$ python3 -q
>>> import numpy as np
>>> np.set_printoptions(suppress=True, linewidth=160)
>>> A = np.loadtxt("layer4.csv", delimiter=",")
>>> A
array([[ 0., -2.,  1.,  2.,  2., -2.,  4., -1.],
       [ 2.,  0.,  0.,  1., -2., -2.,  0.,  0.],
       [-1.,  0.,  0., -2., -1.,  0.,  2.,  3.],
       [-2., -1.,  2.,  0., -2.,  1.,  0., -2.],
       [-2.,  2.,  1.,  2.,  0., -2.,  0.,  1.],
       [ 2.,  2.,  0., -1.,  2.,  0., -3., -2.],
       [-4.,  0., -2.,  0.,  0.,  3.,  0., -1.],
       [ 1.,  0., -3.,  2., -1.,  2.,  1.,  0.]])
>>> # antisymmetric, zero diagonal
>>> rng = np.random.default_rng(59928)
>>> labels = rng.permutation(8)
>>> labels
array([1, 2, 5, 4, 3, 0, 6, 7])
>>> A2 = A[labels][:, labels]
>>> np.round(np.linalg.det(A2), 2), round(np.linalg.det(A[labels]), 2)
(np.float64(18496.0), np.float64(18496.0))
>>> np.allclose(A2, A)
False
>>> x = np.array([1, 0, 1, 3, 0, 1, 3, 3])
>>> round(np.linalg.det(A), 2)
np.float64(18496.0)
>>> Q = np.linalg.solve(np.eye(8) - A, np.eye(8) + A)
>>> np.round(np.linalg.det(Q), 2)
np.float64(1.0)
>>> np.round(Q @ Q.T, 2) + 0
array([[1., 0., 0., 0., 0., 0., 0., 0.],
       [0., 1., 0., 0., 0., 0., 0., 0.],
       [0., 0., 1., 0., 0., 0., 0., 0.],
       [0., 0., 0., 1., 0., 0., 0., 0.],
       [0., 0., 0., 0., 1., 0., 0., 0.],
       [0., 0., 0., 0., 0., 1., 0., 0.],
       [0., 0., 0., 0., 0., 0., 1., 0.],
       [0., 0., 0., 0., 0., 0., 0., 1.]])
>>> feats = np.load("arr.npy")
>>> feats
array([[0, 2, 0, 2, 0, 2],
       [3, 0, 3, 0, 3, 0],
       [1, 3, 1, 3, 1, 3],
       [0, 2, 0, 2, 0, 2],
       [3, 0, 3, 0, 3, 0],
       [1, 3, 1, 3, 1, 3]])
>>> A2 = np.linalg.inv(A)
>>> np.round(np.linalg.cond(A), 2)
np.float64(6.89)
>>> np.round(np.linalg.det(A) * A2, 2) + 0
array([[    0., -1496.,   680.,  1088.,  -952.,  1496., -4080.,  3128.],
       [ 1496.,     0.,  6800.,  3808.,  4488.,  8160.,  -544.,  4896.],
       [ -680., -6800.,     0.,  4896.,  2040.,  -272., -6528.,  1904.],
       [-1088., -3808., -4896.,     0.,  2720., -3808., -3264.,  2720.],
       [  952., -4488., -2040., -2720.,     0.,  -408.,  -816.,  -952.],
       [-1496., -8160.,   272.,  3808.,   408.,     0., -4896.,  5440.],
       [ 4080.,   544.,  6528.,  3264.,   816.,  4896.,     0.,  3808.],
       [-3128., -4896., -1904., -2720.,   952., -5440., -3808.,     0.]])
